>>> import numpy as np
>>> np.set_printoptions(suppress=True, linewidth=140)
>>> rd = lambda a: np.round(a, 2) + 0
>>> rng = np.random.default_rng(74)
>>> data = rng.normal(size=(28, 4)) + 10 * np.array([2, 0, 1, 1])
>>> rd(data)
array([[20.25,  0.21, 10.74,  9.77],
       [19.14, -0.32, 10.04, 10.18],
       [19.8 ,  0.81, 11.54, 11.  ],
       [19.69,  0.07, 10.35, 10.25],
       [18.94, -1.45, 10.1 , 11.47],
       [20.28,  0.87, 10.2 , 10.11],
       [19.02,  1.3 ,  9.21, 10.37],
       [20.17, -1.26, 10.47,  9.2 ],
       [21.25,  0.81,  9.76,  9.66],
       [19.88,  0.74,  9.95, 12.06],
       [18.74,  0.28, 12.13,  7.82],
       [19.54,  0.43,  8.22, 11.12],
       [18.09,  0.08,  9.74,  9.07],
       [22.48, -1.05, 12.08, 10.79],
       [21.82,  0.05,  9.2 ,  9.84],
       [21.62, -1.72, 10.46, 11.02],
       [20.1 , -0.97, 11.01, 10.73],
       [21.23,  1.15,  8.95,  9.68],
       [19.5 , -0.67,  9.79,  9.29],
       [21.92,  1.13,  9.92,  9.86],
       [22.24, -0.66, 11.11,  8.7 ],
       [20.07,  1.59, 11.19,  9.39],
       [19.9 ,  0.32,  8.52,  7.82],
       [20.38, -1.24,  9.43, 12.14],
       [18.24, -0.54,  9.7 , 10.63],
       [19.3 ,  1.46,  9.05, 10.8 ],
       [21.28,  0.52, 10.62, 11.48],
       [19.9 ,  1.31, 10.17, 11.1 ]])
>>> G = np.cov(data, rowvar=False)
>>> rd(G)
array([[ 1.38, -0.1 ,  0.22,  0.04],
       [-0.1 ,  0.93, -0.2 , -0.12],
       [ 0.22, -0.2 ,  0.94, -0.1 ],
       [ 0.04, -0.12, -0.1 ,  1.22]])
>>> rd(np.median(data, axis=0))
array([19.99,  0.24, 10.07, 10.21])
>>> low = np.linalg.cholesky(G)
>>> rd(np.prod(np.diag(low)) ** 2), rd(np.linalg.det(G))
(np.float64(1.3), np.float64(1.3))
>>> np.linalg.eigvalsh(G).min() > 0
np.True_
>>> rd(G / np.sqrt(np.outer(np.diag(G), np.diag(G))))
array([[ 1.  , -0.09,  0.19,  0.03],
       [-0.09,  1.  , -0.22, -0.11],
       [ 0.19, -0.22,  1.  , -0.09],
       [ 0.03, -0.11, -0.09,  1.  ]])
>>> rd(low)
array([[ 1.18,  0.  ,  0.  ,  0.  ],
       [-0.09,  0.96,  0.  ,  0.  ],
       [ 0.19, -0.19,  0.93,  0.  ],
       [ 0.04, -0.12, -0.14,  1.09]])
>>> rd(low @ low.T)
array([[ 1.38, -0.1 ,  0.22,  0.04],
       [-0.1 ,  0.93, -0.2 , -0.12],
       [ 0.22, -0.2 ,  0.94, -0.1 ],
       [ 0.04, -0.12, -0.1 ,  1.22]])
>>> W0 = np.tril(np.array([[9, 4, 3, 5, 7, 0, 0],
...     [5, 3, 8, 6, 6, 6, 7],
...     [9, 6, 7, 9, 0, 5, 7],
...     [3, 8, 2, 9, 9, 3, 2],
...     [1, 8, 1, 7, 8, 8, 3],
...     [2, 1, 4, 4, 3, 5, 7],
...     [6, 6, 8, 9, 0, 8, 2]]), -1) + np.eye(7, dtype=int)
>>> W0
array([[1, 0, 0, 0, 0, 0, 0],
       [5, 1, 0, 0, 0, 0, 0],
       [9, 6, 1, 0, 0, 0, 0],
       [3, 8, 2, 1, 0, 0, 0],
       [1, 8, 1, 7, 1, 0, 0],
       [2, 1, 4, 4, 3, 1, 0],
       [6, 6, 8, 9, 0, 8, 1]])
>>> np.linalg.matrix_rank(W0 - W0[0, 0] * np.eye(7))
np.int64(6)
>>> np.prod(np.diag(W0)), rd(np.linalg.det(W0))
(np.int64(1), np.float64(1.0))
>>> x0 = np.array([3, 3, 3, 2, 1, 3, 1])
>>> h = np.maximum(W0 @ x0, 0)
>>> rd(np.tanh(W0 @ x0))
array([1., 1., 1., 1., 1., 1., 1.])
>>> np.maximum(W0 @ (3 * x0), 0)
array([  9,  54, 144, 123, 135, 105, 309])
>>> h
array([  3,  18,  48,  41,  45,  35, 103])
>>> np.maximum(W0 @ x0, 0) - np.maximum(-W0 @ x0, 0)
array([  3,  18,  48,  41,  45,  35, 103])
>>> W0 * (h > 1e-9)[:, None]
array([[1, 0, 0, 0, 0, 0, 0],
       [5, 1, 0, 0, 0, 0, 0],
       [9, 6, 1, 0, 0, 0, 0],
       [3, 8, 2, 1, 0, 0, 0],
       [1, 8, 1, 7, 1, 0, 0],
       [2, 1, 4, 4, 3, 1, 0],
       [6, 6, 8, 9, 0, 8, 1]])
>>> m1 = np.loadtxt("w.csv", delimiter=",")
>>> m1
array([[ 0.,  0.,  0.,  1.,  0.,  0.,  0.,  0.],
       [ 0.,  2.,  1.,  0.,  0., -3.,  0.,  0.],
       [ 0., -3., -2.,  2., -2.,  0.,  0.,  0.],
       [ 0.,  3.,  0.,  0.,  0.,  0.,  0.,  0.],
       [ 3.,  0.,  0.,  0.,  0.,  0.,  0.,  0.],
       [ 0., -1.,  0.,  1.,  0.,  0.,  0.,  0.]])
>>> np.argsort(-np.linalg.norm(m1, axis=0).round(6), kind="stable")[:3]
array([1, 0, 5])
>>> np.linalg.matrix_rank(m1, rtol=0.1)
np.int64(5)
>>> np.linalg.cond(m1) > 100
np.True_
